$ python3 -q
>>> import numpy as np
>>> from numpy import linalg as LA
>>> np.set_printoptions(precision=1, suppress=True, linewidth=200)
>>> def tidy(a):
...     return np.round(a, 1) + 0
... 
>>> A = np.loadtxt("data.csv", delimiter=",")
>>> A
array([[  1.,  -4.,  16., -64.],
       [  1.,  -3.,   9., -27.],
       [  1.,  -2.,   4.,  -8.],
       [  1.,  -1.,   1.,  -1.],
       [  1.,   0.,   0.,   0.],
       [  1.,   1.,   1.,   1.],
       [  1.,   2.,   4.,   8.],
       [  1.,   3.,   9.,  27.],
       [  1.,   4.,  16.,  64.],
       [  1.,   5.,  25., 125.]])
>>> hat = A @ LA.solve(A.T @ A, A.T)
>>> tidy(hat)
array([[ 0.8,  0.3,  0. , -0.1, -0.1, -0.1,  0. ,  0.1,  0.1, -0.1],
       [ 0.3,  0.3,  0.2,  0.2,  0.1,  0. , -0.1, -0.1,  0. ,  0.1],
       [ 0. ,  0.2,  0.3,  0.3,  0.2,  0.1,  0. , -0.1, -0.1,  0.1],
       [-0.1,  0.2,  0.3,  0.3,  0.2,  0.1,  0. ,  0. , -0.1,  0. ],
       [-0.1,  0.1,  0.2,  0.2,  0.2,  0.2,  0.1,  0.1,  0. , -0.1],
       [-0.1,  0. ,  0.1,  0.1,  0.2,  0.2,  0.2,  0.2,  0.1, -0.1],
       [ 0. , -0.1,  0. ,  0. ,  0.1,  0.2,  0.3,  0.3,  0.2, -0.1],
       [ 0.1, -0.1, -0.1,  0. ,  0.1,  0.2,  0.3,  0.3,  0.2,  0. ],
       [ 0.1,  0. , -0.1, -0.1,  0. ,  0.1,  0.2,  0.2,  0.3,  0.3],
       [-0.1,  0.1,  0.1,  0. , -0.1, -0.1, -0.1,  0. ,  0.3,  0.8]])
>>> tidy(hat @ A[:, 1])
array([-4., -3., -2., -1.,  0.,  1.,  2.,  3.,  4.,  5.])
>>> np.trace(hat)
np.float64(4.0)
>>> LA.matrix_rank(np.eye(10) - hat)
np.int64(6)
>>> np.allclose(hat, hat.T)
True
>>> tidy(np.abs(LA.eigvals(hat)).max())
np.float64(1.0)
>>> tidy(hat @ hat)
array([[ 0.8,  0.3,  0. , -0.1, -0.1, -0.1,  0. ,  0.1,  0.1, -0.1],
       [ 0.3,  0.3,  0.2,  0.2,  0.1,  0. , -0.1, -0.1,  0. ,  0.1],
       [ 0. ,  0.2,  0.3,  0.3,  0.2,  0.1,  0. , -0.1, -0.1,  0.1],
       [-0.1,  0.2,  0.3,  0.3,  0.2,  0.1,  0. ,  0. , -0.1,  0. ],
       [-0.1,  0.1,  0.2,  0.2,  0.2,  0.2,  0.1,  0.1,  0. , -0.1],
       [-0.1,  0. ,  0.1,  0.1,  0.2,  0.2,  0.2,  0.2,  0.1, -0.1],
       [ 0. , -0.1,  0. ,  0. ,  0.1,  0.2,  0.3,  0.3,  0.2, -0.1],
       [ 0.1, -0.1, -0.1,  0. ,  0.1,  0.2,  0.3,  0.3,  0.2,  0. ],
       [ 0.1,  0. , -0.1, -0.1,  0. ,  0.1,  0.2,  0.2,  0.3,  0.3],
       [-0.1,  0.1,  0.1,  0. , -0.1, -0.1, -0.1,  0. ,  0.3,  0.8]])
>>> tidy(LA.matrix_power(hat, 3))
array([[ 0.8,  0.3,  0. , -0.1, -0.1, -0.1,  0. ,  0.1,  0.1, -0.1],
       [ 0.3,  0.3,  0.2,  0.2,  0.1,  0. , -0.1, -0.1,  0. ,  0.1],
       [ 0. ,  0.2,  0.3,  0.3,  0.2,  0.1,  0. , -0.1, -0.1,  0.1],
       [-0.1,  0.2,  0.3,  0.3,  0.2,  0.1,  0. ,  0. , -0.1,  0. ],
       [-0.1,  0.1,  0.2,  0.2,  0.2,  0.2,  0.1,  0.1,  0. , -0.1],
       [-0.1,  0. ,  0.1,  0.1,  0.2,  0.2,  0.2,  0.2,  0.1, -0.1],
       [ 0. , -0.1,  0. ,  0. ,  0.1,  0.2,  0.3,  0.3,  0.2, -0.1],
       [ 0.1, -0.1, -0.1,  0. ,  0.1,  0.2,  0.3,  0.3,  0.2,  0. ],
       [ 0.1,  0. , -0.1, -0.1,  0. ,  0.1,  0.2,  0.2,  0.3,  0.3],
       [-0.1,  0.1,  0.1,  0. , -0.1, -0.1, -0.1,  0. ,  0.3,  0.8]])
>>> x = np.array([-3, 2, 0, 1])
>>> rhs = A @ x
>>> tidy(LA.solve(A.T @ A, A.T @ rhs))
array([-3.,  2.,  0.,  1.])
>>> rng = np.random.default_rng(8200)
>>> rhs = rhs + 0.3 * rng.normal(size=10)
>>> tidy(rhs)
array([-74.9, -35.6, -14.8,  -6.4,  -2.4,  -0.1,   8.8,  29.5,  69.1, 132.5])
>>> coef, *_ = LA.lstsq(A, rhs)
>>> coef.round()
array([-3.,  2.,  0.,  1.])
>>> tidy(A.T @ (rhs - A @ coef))
array([0., 0., 0., 0.])
>>> tidy(LA.norm(rhs - A @ coef))
np.float64(0.9)
>>> f = np.array([-1, -1])
>>> np.correlate(A[7], A[3], "full")
array([ -1.,  -2.,  -7., -20.,  21., -18.,  27.])
>>> np.array([np.convolve(row, f, "same") for row in A])
array([[  -1.,    3.,  -12.,   48.],
       [  -1.,    2.,   -6.,   18.],
       [  -1.,    1.,   -2.,    4.],
       [  -1.,    0.,    0.,    0.],
       [  -1.,   -1.,    0.,    0.],
       [  -1.,   -2.,   -2.,   -2.],
       [  -1.,   -3.,   -6.,  -12.],
       [  -1.,   -4.,  -12.,  -36.],
       [  -1.,   -5.,  -20.,  -80.],
       [  -1.,   -6.,  -30., -150.]])
>>> np.cross(A[7, :3], A[3, :3])
array([12.,  8., -4.])
>>> np.convolve(A[7], f)
array([ -1.,  -4., -12., -36., -27.])
>>> J = rng.normal(size=(19, 6))
>>> J = 10 * J / LA.norm(J, axis=1, keepdims=True)
>>> tidy(J)
array([[-3.7,  3.3,  3.7, -4.4, -6.4, -1.2],
       [ 1.6,  7.2,  3.5, -5.7,  0.4,  0.3],
       [ 3.4,  2.1, -7.6,  3.8, -3.4, -0.2],
       [-1.1, -7.9,  4.9, -2.1,  2. , -2.1],
       [-3.6, -6.3, -1.3, -3.5, -5.7,  0.4],
       [-0.6,  6.6, -1.1,  5.9,  0.6, -4.4],
       [ 8.1, -0.7, -4.9,  2.5,  0.2,  1.7],
       [ 4. , -1.1, -2.1, -4.5, -5.4,  5.4],
       [ 3.1, -1.2, -2.8, -0.1, -7.5,  4.9],
       [ 5.1, -2. , -6.3,  3.5, -2.8,  3.1],
       [ 2.3,  2.3, -4.7, -5.8, -2.9,  5.1],
       [ 2.6, -8.8, -3.2,  0.5, -1.2,  2.1],
       [-2.1,  2.4, -5.3,  7.2, -1.8, -2.5],
       [ 8.4,  1.3,  0.8,  3.4, -1.2, -3.9],
       [ 3.2,  8.7,  1.7,  3. ,  0.2,  1.6],
       [-5.9,  2.6, -3.7,  3. , -3.8,  4.7],
       [-0.4, -0.6, -6.4,  6.4,  2.1,  3.6],
       [ 2.1,  0.3, -4.4,  8. ,  0. , -3.5],
       [-5.2, -8. , -2.3, -0.4,  1.7,  0.4]])
>>> Xs = J - J.mean(axis=0)
>>> evecs = LA.svd(Xs)[2][:5]
>>> Y = Xs - Xs @ evecs.T @ evecs
>>> tidy(np.diag(evecs.T @ evecs))
array([1. , 1. , 0.6, 0.7, 1. , 0.7])
>>> tidy((Xs @ evecs.T).std(axis=0))
array([5.3, 4.8, 4.1, 3.6, 2.3])
>>> tidy(Y.std(axis=0))
array([0. , 0.1, 0.9, 0.8, 0.3, 0.8])
>>> cent = J[[14, 10]].astype(float)
>>> for _ in range(3):
...     lab = LA.norm(J[:, None] - cent, axis=-1).argmin(axis=1)
...     cent = np.array([J[lab == j].mean(axis=0) for j in range(2)])
... 
>>> lab
array([1, 0, 0, 1, 1, 0, 0, 1, 1, 0, 1, 1, 0, 0, 0, 1, 0, 0, 1])
>>> np.bincount(lab)
array([10,  9])
>>> tidy(cent[1] - cent[0])
array([-3.7, -5.3,  1.7, -5.7, -2.7,  2.6])
>>> np.abs(cent[1] - cent[0]).argmax()
np.int64(3)
>>> tidy(cent)
array([[ 2.9,  2.5, -3. ,  3.8, -0.6, -0.4],
       [-0.8, -2.8, -1.3, -1.9, -3.3,  2.2]])
>>> dist = LA.norm(J[:, None] - J[None], axis=-1)
>>> np.flatnonzero(dist[16] < dist.mean() / 2)
array([16])
>>> np.unravel_index(dist.round(6).argmax(), dist.shape)
(np.int64(14), np.int64(18))
>>> dist[16].round(6).argsort(kind="stable")[:4]
array([16,  9, 12, 17])
>>> (dist + 1e9 * np.eye(19)).round(6).argmin(axis=1)
array([ 1, 14,  9, 18, 18, 12,  9,  8,  7,  6,  7,  9, 17,  6,  5, 12,  9, 12,  4])
>>> LA.matrix_rank(dist ** 2)
np.int64(7)
>>> tidy(dist[:5, :5])
array([[ 0. ,  9.7, 16. , 14.5, 11. ],
       [ 9.7,  0. , 16.1, 16.1, 16.6],
       [16. , 16.1,  0. , 18.5, 14.8],
       [14.5, 16.1, 18.5,  0. , 10.7],
       [11. , 16.6, 14.8, 10.7,  0. ]])
>>> Y = np.array([[1, 2], [0, 5], [2, -4], [-3, 2], [-1, -3], [4, -1]])
>>> tidy(np.einsum("ij,ij->i", J, J))
array([100., 100., 100., 100., 100., 100., 100., 100., 100., 100., 100., 100., 100., 100., 100., 100., 100., 100., 100.])
>>> LA.matrix_rank(np.vstack([J, Y.T]))
np.int64(6)
>>> K = np.load("dump.npy")
>>> K
array([[-1.2, -3.4,  0.8, -2.8,  1.8, -0.8, -1.7],
       [-3.4, -0.5, -4.2,  0.1, -0.1, -0.1,  2.6],
       [ 0.8, -4.2,  1.5, -0.1,  0. , -2.8,  1.5],
       [-2.8,  0.1, -0.1, -4.2,  0.7, -2.7,  4.3],
       [ 1.8, -0.1,  0. ,  0.7,  5. , -1.3,  2.6],
       [-0.8, -0.1, -2.8, -2.7, -1.3,  0.9, -1.3],
       [-1.7,  2.6,  1.5,  4.3,  2.6, -1.3, -0.5]])
>>> lab = rng.permutation(7)
>>> Y = K[:, lab] * rng.choice([-1, 1], 7)
>>> Y
array([[ 1.8,  1.7,  0.8, -1.2,  2.8, -3.4,  0.8],
       [-0.1, -2.6, -4.2, -3.4, -0.1, -0.5,  0.1],
       [ 0. , -1.5,  1.5,  0.8,  0.1, -4.2,  2.8],
       [ 0.7, -4.3, -0.1, -2.8,  4.2,  0.1,  2.7],
       [ 5. , -2.6,  0. ,  1.8, -0.7, -0.1,  1.3],
       [-1.3,  1.3, -2.8, -0.8,  2.7, -0.1, -0.9],
       [ 2.6,  0.5,  1.5, -1.7, -4.3,  2.6,  1.3]])
>>> U, _, vt = LA.svd(K.T @ Y)
>>> lab
array([4, 6, 2, 0, 3, 1, 5])
>>> tidy(U @ vt)
array([[ 0.,  0.,  0.,  1.,  0.,  0.,  0.],
       [ 0.,  0.,  0.,  0.,  0.,  1.,  0.],
       [ 0.,  0.,  1.,  0.,  0.,  0.,  0.],
       [ 0.,  0.,  0.,  0., -1.,  0.,  0.],
       [ 1.,  0.,  0.,  0.,  0.,  0.,  0.],
       [ 0.,  0.,  0.,  0.,  0.,  0., -1.],
       [ 0., -1.,  0.,  0.,  0.,  0.,  0.]])
>>> x = np.array([2, 2, 1, 2, 0, 0, 2])
>>> rhs = K @ x
>>> coef, lr = np.zeros(7), 1 / LA.norm(K, 2) ** 2
>>> for i in range(10):
...     coef -= lr * K.T @ (K @ coef - rhs)
...     if i % 2 == 0: print(i, round(LA.norm(K @ coef - rhs), 1))
... 
0 10.1
2 5.9
4 3.7
6 2.4
8 1.5
>>> tidy(coef)
array([ 1.9,  2. ,  0.9,  2. ,  0.1, -0.1,  1.8])
>>> evals, evecs = LA.eigh(K)
>>> (evals > 1e-8).sum(), (evals < -1e-8).sum()
(np.int64(3), np.int64(4))
>>> tidy(np.abs(evecs[:, -1]))
array([0. , 0. , 0.3, 0.3, 0.7, 0.4, 0.4])
>>> tidy(LA.svd(K, compute_uv=False))
array([9. , 8. , 7. , 4.1, 4. , 4. , 1. ])
>>> np.unique(evals.round(6) + 0, return_counts=True)[1]
array([1, 1, 1, 1, 1, 1, 1])
>>> tidy(evecs.T @ K @ evecs)
array([[-9. ,  0. ,  0. ,  0. ,  0. ,  0. ,  0. ],
       [ 0. , -4.1,  0. ,  0. ,  0. ,  0. ,  0. ],
       [ 0. ,  0. , -4. ,  0. ,  0. ,  0. ,  0. ],
       [ 0. ,  0. ,  0. , -1. ,  0. ,  0. ,  0. ],
       [ 0. ,  0. ,  0. ,  0. ,  4. ,  0. ,  0. ],
       [ 0. ,  0. ,  0. ,  0. ,  0. ,  7. ,  0. ],
       [ 0. ,  0. ,  0. ,  0. ,  0. ,  0. ,  8. ]])
>>> tidy(evals)
array([-9. , -4.1, -4. , -1. ,  4. ,  7. ,  8. ])
>>> tidy(LA.eigvalsh(K + 4 * np.eye(7)))
array([-5. , -0.1,  0. ,  3. ,  8. , 11. , 12. ])
>>> tidy(LA.eigvalsh(K @ K))
array([ 1. , 15.9, 16.4, 16.5, 48.5, 64.3, 80.6])
>>> tidy(evecs @ np.diag(evals) @ evecs.T)
array([[-1.2, -3.4,  0.8, -2.8,  1.8, -0.8, -1.7],
       [-3.4, -0.5, -4.2,  0.1, -0.1, -0.1,  2.6],
       [ 0.8, -4.2,  1.5, -0.1,  0. , -2.8,  1.5],
       [-2.8,  0.1, -0.1, -4.2,  0.7, -2.7,  4.3],
       [ 1.8, -0.1,  0. ,  0.7,  5. , -1.3,  2.6],
       [-0.8, -0.1, -2.8, -2.7, -1.3,  0.9, -1.3],
       [-1.7,  2.6,  1.5,  4.3,  2.6, -1.3, -0.5]])
>>> tidy(evals.sum()), tidy(np.trace(K))
(np.float64(1.0), np.float64(1.0))
>>> F = np.loadtxt("test19.csv", delimiter=",")
>>> tidy(F)
array([[  5.9,  22.3,  24.8,  12.8,  20.3,  12.5,  15.1],
       [ -1.3,  -0.8,  -6.3,   1.1,  -2.5,  -1.8,   3. ],
       [ -2.3,  -7. , -11. ,  -4.7,  -8.2,  -2.4,  -3.6],
       [ -2.9,  -2.1, -10.2,   2.6,  -2.3,  -4.4,   4.7],
       [ -1.5,  -5.6,  -7.9,  -4.9,  -6.8,  -0.4,  -4. ],
       [ -7.8, -23.4, -20.7, -17.8, -14.5,  -1.3, -20.8],
       [ -3.3,   0.9,  -5.9,   5.5,   4.1,  -2.2,   7. ],
       [ -3.7,   4.8,  -5.4,  11.3,   8.5,  -3.9,  13.6],
       [  6.9,   7.9,   8.8,  -2. ,  -5.1,   6.1,   1.2],
       [ -0.7,   4.8,   2.2,   4.8,   6.6,   2.7,   6.1],
       [ -2.6, -12.7,  -1.9, -16.4,  -5.6,   9.1, -19.7],
       [ -2.9,  -8. ,  -5.9,  -7.6,  -3.8,   2.9,  -8.5],
       [  3.2,   6.3,   4.8,   1.6,   0.1,   3.8,   4. ],
       [ -7.6, -14.1, -23.6,  -3.7,  -9.9,  -9.2,  -3.1],
       [ -1.4,  -3.9,  -4. ,  -4.3,  -3. ,   2.1,  -4. ],
       [  2.6,   4.7,   1.8,   1.2,  -1.9,   2. ,   3.8],
       [ -6.7, -22. , -17.3, -18.6, -13.7,   0.9, -21.7],
       [ -3.5,   0.9, -11.8,   8.2,   0.4,  -7.4,  11.3],
       [  1.9,  -0.4,  -0.2,  -4.5,  -5.5,   3.2,  -3. ],
       [  0.7,   1. ,  -2.2,  -0.4,  -3. ,   0.8,   1.6],
       [ -3.6,  -3.3,  -7.6,   0.5,   0.2,  -1.3,   1.2],
       [  2.3,  -1.2,   5.5,  -8.5,  -3.1,   8.8,  -8.7],
       [ -4.3,   4.4,   4.8,   7.1,  17. ,   5.6,   6.1],
       [  1.6,  -1.6,   3.5,  -7.5,  -3.3,   7.3,  -7.5],
       [  1.3,  19.3,  10.9,  19.5,  19.2,   2.1,  23.2],
       [  0.4,   7.2,   0.6,   7.6,   4.5,  -0.3,  10.5],
       [  0.1,   3.8,   6.9,   0.4,   7.2,   7.5,   0.4],
       [ -3.2,  -8.3,  -8.5,  -6.7,  -5.2,   0.8,  -7.1],
       [  3.7,   7.4,   4. ,   3. ,  -0.8,   2.4,   6.1]])
>>> Xs = F - F.mean(axis=0)
>>> U, sigma, vt = LA.svd(Xs, full_matrices=False)
>>> tidy(sigma ** 2 / (sigma ** 2).sum())
array([0.8, 0.2, 0. , 0. , 0. , 0. , 0. ])
>>> LA.matrix_rank(Xs)
np.int64(3)
>>> tidy(sigma)
array([104.1,  50.3,  23.7,   0. ,   0. ,   0. ,   0. ])
>>> tidy(vt[0] * np.sign(vt[0, np.abs(vt[0]).argmax()]))
array([0.1, 0.5, 0.4, 0.4, 0.4, 0.1, 0.5])
